$ python -q
>>> import numpy as np
>>> np.set_printoptions(precision=3, suppress=True, linewidth=160)
>>> J = np.array([[-3, 2, 2, -1, 0, -1, -1, -1],
...     [1, -1, 1, -3, -2, -1, -1, -1],
...     [-2, 0, 2, 2, 2, 3, -1, -1],
...     [-3, 2, 3, 2, -3, 0, 1, 2],
...     [3, 0, -2, 1, 1, 2, -2, 2],
...     [-3, -2, 2, 0, -2, -2, -1, 3],
...     [-1, -2, 3, 1, 0, 0, 1, -3],
...     [1, 1, -3, 2, 2, 3, -3, 1],
...     [0, 2, 3, 0, 0, -1, 1, -1],
...     [2, -1, -3, 0, -2, -2, -1, -1],
...     [-3, 3, 2, -2, 2, 0, 0, 0]])
>>> J[-1] = J[0] + 2 * J[1]
>>> J
array([[-3,  2,  2, -1,  0, -1, -1, -1],
       [ 1, -1,  1, -3, -2, -1, -1, -1],
       [-2,  0,  2,  2,  2,  3, -1, -1],
       [-3,  2,  3,  2, -3,  0,  1,  2],
       [ 3,  0, -2,  1,  1,  2, -2,  2],
       [-3, -2,  2,  0, -2, -2, -1,  3],
       [-1, -2,  3,  1,  0,  0,  1, -3],
       [ 1,  1, -3,  2,  2,  3, -3,  1],
       [ 0,  2,  3,  0,  0, -1,  1, -1],
       [ 2, -1, -3,  0, -2, -2, -1, -1],
       [-1,  0,  4, -7, -4, -3, -3, -3]])
>>> ang = np.radians(135)
>>> R = np.eye(8)
>>> R[1, 1] = R[2, 2] = np.cos(ang)
>>> R[1, 2], R[2, 1] = -np.sin(ang), np.sin(ang)
>>> R
array([[ 1.   ,  0.   ,  0.   ,  0.   ,  0.   ,  0.   ,  0.   ,  0.   ],
       [ 0.   , -0.707, -0.707,  0.   ,  0.   ,  0.   ,  0.   ,  0.   ],
       [ 0.   ,  0.707, -0.707,  0.   ,  0.   ,  0.   ,  0.   ,  0.   ],
       [ 0.   ,  0.   ,  0.   ,  1.   ,  0.   ,  0.   ,  0.   ,  0.   ],
       [ 0.   ,  0.   ,  0.   ,  0.   ,  1.   ,  0.   ,  0.   ,  0.   ],
       [ 0.   ,  0.   ,  0.   ,  0.   ,  0.   ,  1.   ,  0.   ,  0.   ],
       [ 0.   ,  0.   ,  0.   ,  0.   ,  0.   ,  0.   ,  1.   ,  0.   ],
       [ 0.   ,  0.   ,  0.   ,  0.   ,  0.   ,  0.   ,  0.   ,  1.   ]])
>>> B = J @ R.T
>>> np.linalg.svd(J, compute_uv=False), np.linalg.svd(B, compute_uv=False)
(array([13.292,  9.292,  6.518,  5.713,  4.487,  3.158,  3.072,  1.815]), array([13.292,  9.292,  6.518,  5.713,  4.487,  3.158,  3.072,  1.815]))
>>> np.abs(B - J).max(axis=0)
array([0.   , 5.536, 6.828, 0.   , 0.   , 0.   , 0.   , 0.   ])
>>> proj = J @ np.linalg.solve(J.T @ J, J.T)
>>> np.linalg.matrix_rank(np.eye(11) - proj)
np.int64(3)
>>> np.round(proj @ J[:, 0], 3) + 0
array([-3.,  1., -2., -3.,  3., -3., -1.,  1.,  0.,  2., -1.])
>>> def softmax(z):
...     e = np.exp(z - z.max(axis=-1, keepdims=True))
...     return e / e.sum(axis=-1, keepdims=True)
... 
>>> softmax(J).sum(axis=1)
array([1., 1., 1., 1., 1., 1., 1., 1., 1., 1., 1.])
>>> softmax(J[3])
array([0.001, 0.16 , 0.436, 0.16 , 0.001, 0.022, 0.059, 0.16 ])
>>> np.round(softmax(10 * J[3]), 3) + 0
array([0., 0., 1., 0., 0., 0., 0., 0.])
>>> scores = J @ J.T / np.sqrt(8)
>>> softmax(scores)[3] @ J
array([-3.   ,  1.993,  2.998,  1.996, -2.998, -0.004,  0.996,  2.001])
>>> B = np.c_[J[:, :5] @ np.array([[4, 1, 0, 4, 4],
...     [3, 2, 4, 0, 2],
...     [1, 2, 3, 5, 1],
...     [0, 3, 4, 5, 2],
...     [3, 0, 5, 1, 5]]), np.array([0, -1, 1, -1, 3, -2, -1, 3, 2, 3, 2])]
>>> B
array([[ -4,   2,  10,  -7,  -8,   0],
       [ -4,  -8, -23,  -8, -13,  -1],
       [  0,   8,  24,  14,   8,   1],
       [-12,  13,  10,  10, -16,  -1],
       [ 13,   2,   3,   8,  17,   3],
       [-22,  -3, -12,  -4, -24,  -2],
       [ -7,   4,   5,  16,  -3,  -1],
       [ 10,   3,  13,   1,  17,   3],
       [  9,  10,  17,  15,   7,   2],
       [ -4,  -6, -23,  -9,  -7,   3],
       [-12, -14, -36, -23, -34,   2]])
>>> np.linalg.matrix_rank(np.c_[J, B])
np.int64(9)
>>> np.linalg.matrix_rank(B)
np.int64(6)
>>> X = np.loadtxt("m.csv", delimiter=",")
>>> X
array([[ 1.   ,  0.   ,  0.   ,  0.   ,  0.   ,  0.   ,  0.   ,  0.   ,  0.   ],
       [ 0.   ,  0.866,  0.   ,  0.   ,  0.   ,  0.   ,  0.   ,  0.   ,  0.5  ],
       [ 0.   ,  0.   ,  1.   ,  0.   ,  0.   ,  0.   ,  0.   ,  0.   ,  0.   ],
       [ 0.   ,  0.   ,  0.   ,  1.   ,  0.   ,  0.   ,  0.   ,  0.   ,  0.   ],
       [ 0.   ,  0.   ,  0.   ,  0.   ,  1.   ,  0.   ,  0.   ,  0.   ,  0.   ],
       [ 0.   ,  0.   ,  0.   ,  0.   ,  0.   ,  1.   ,  0.   ,  0.   ,  0.   ],
       [ 0.   ,  0.   ,  0.   ,  0.   ,  0.   ,  0.   ,  1.   ,  0.   ,  0.   ],
       [ 0.   ,  0.   ,  0.   ,  0.   ,  0.   ,  0.   ,  0.   ,  1.   ,  0.   ],
       [ 0.   , -0.5  ,  0.   ,  0.   ,  0.   ,  0.   ,  0.   ,  0.   ,  0.866]])
>>> t3 = np.stack([X, -1 * X, X[::-1]])
>>> np.linalg.matrix_rank(t3.reshape(3, -1))
np.int64(2)
>>> A = np.loadtxt("case19.csv", delimiter=",")
>>> A
array([[0.125, 0.375, 0.125, 0.   , 0.   , 0.25 , 0.125],
       [0.   , 0.111, 0.222, 0.222, 0.333, 0.   , 0.111],
       [0.2  , 0.067, 0.067, 0.2  , 0.2  , 0.067, 0.2  ],
       [0.   , 0.   , 0.4  , 0.2  , 0.   , 0.   , 0.4  ],
       [0.167, 0.167, 0.   , 0.167, 0.25 , 0.25 , 0.   ],
       [0.071, 0.143, 0.143, 0.071, 0.214, 0.143, 0.214],
       [0.182, 0.091, 0.182, 0.   , 0.182, 0.273, 0.091]])
>>> rng = np.random.default_rng(967641)
>>> z = rng.permutation(7)
>>> z
array([0, 3, 6, 1, 5, 4, 2])
>>> B = A[z][:, z]
>>> np.allclose(B, A)
False
>>> np.round(np.trace(B), 3)
np.float64(0.987)
>>> np.round(np.linalg.det(B), 3), np.round(np.linalg.det(A[z]), 3)
(np.float64(-0.0), np.float64(0.0))
>>> B
array([[0.125, 0.   , 0.125, 0.375, 0.25 , 0.   , 0.125],
       [0.   , 0.2  , 0.4  , 0.   , 0.   , 0.   , 0.4  ],
       [0.182, 0.   , 0.091, 0.091, 0.273, 0.182, 0.182],
       [0.   , 0.222, 0.111, 0.111, 0.   , 0.333, 0.222],
       [0.071, 0.071, 0.214, 0.143, 0.143, 0.214, 0.143],
       [0.167, 0.167, 0.   , 0.167, 0.25 , 0.25 , 0.   ],
       [0.2  , 0.2  , 0.2  , 0.067, 0.067, 0.2  , 0.067]])
>>> np.diag(B)
array([0.125, 0.2  , 0.091, 0.111, 0.143, 0.25 , 0.067])
